$ python3 -q
>>> import numpy as np
>>> import numpy.linalg as la
>>> np.set_printoptions(precision=3, suppress=True, linewidth=140)
>>> K = np.load("dump.npy")
>>> K
array([[ 1.412,  2.053, -1.588,  0.521],
       [ 1.918, -1.807,  0.721, -1.239],
       [-2.533, -0.012, -1.545,  0.444],
       [-0.679, -1.748, -1.46 , -1.831],
       [-0.509,  0.771,  0.207, -2.847],
       [-0.453, -1.241,  2.692, -0.083],
       [ 1.674,  1.207, -1.551, -1.528],
       [-1.517,  0.042, -2.585, -0.115],
       [ 1.183,  2.404,  1.24 , -0.531],
       [ 0.736,  0.114,  2.589,  1.321],
       [-2.618,  0.3  , -0.949,  1.076],
       [-1.758,  1.999,  1.379,  0.11 ],
       [-0.722,  1.068,  1.691,  2.116],
       [ 0.526,  1.943, -2.21 ,  0.258],
       [-0.311,  0.717, -0.108,  2.894]])
>>> C = K[[8, 6]].astype(float)
>>> for _ in range(5):
...     z = la.norm(K[:, None] - C, axis=-1).argmin(axis=1)
...     C = np.array([K[z == j].mean(axis=0) for j in range(2)])
... 
>>> z
array([1, 1, 1, 1, 1, 0, 1, 1, 0, 0, 0, 0, 0, 1, 0])
>>> C[1] - C[0]
array([ 0.6  , -0.46 , -2.471, -1.778])
>>> C
array([[-0.563,  0.766,  1.219,  0.986],
       [ 0.037,  0.306, -1.251, -0.792]])
>>> np.bincount(z)
array([7, 8])
>>> cov = np.cov(K, rowvar=False)
>>> np.argwhere(np.triu(np.abs(np.corrcoef(K.T)) > 0.8, 1))
array([], shape=(0, 2), dtype=int64)
>>> np.corrcoef(K.T)
array([[ 1.   ,  0.121,  0.133, -0.234],
       [ 0.121,  1.   , -0.097,  0.229],
       [ 0.133, -0.097,  1.   ,  0.183],
       [-0.234,  0.229,  0.183,  1.   ]])
>>> K.std(axis=0)
array([1.414, 1.301, 1.685, 1.459])
>>> np.argsort(-K.std(axis=0).round(6), kind="stable")
array([2, 3, 0, 1])
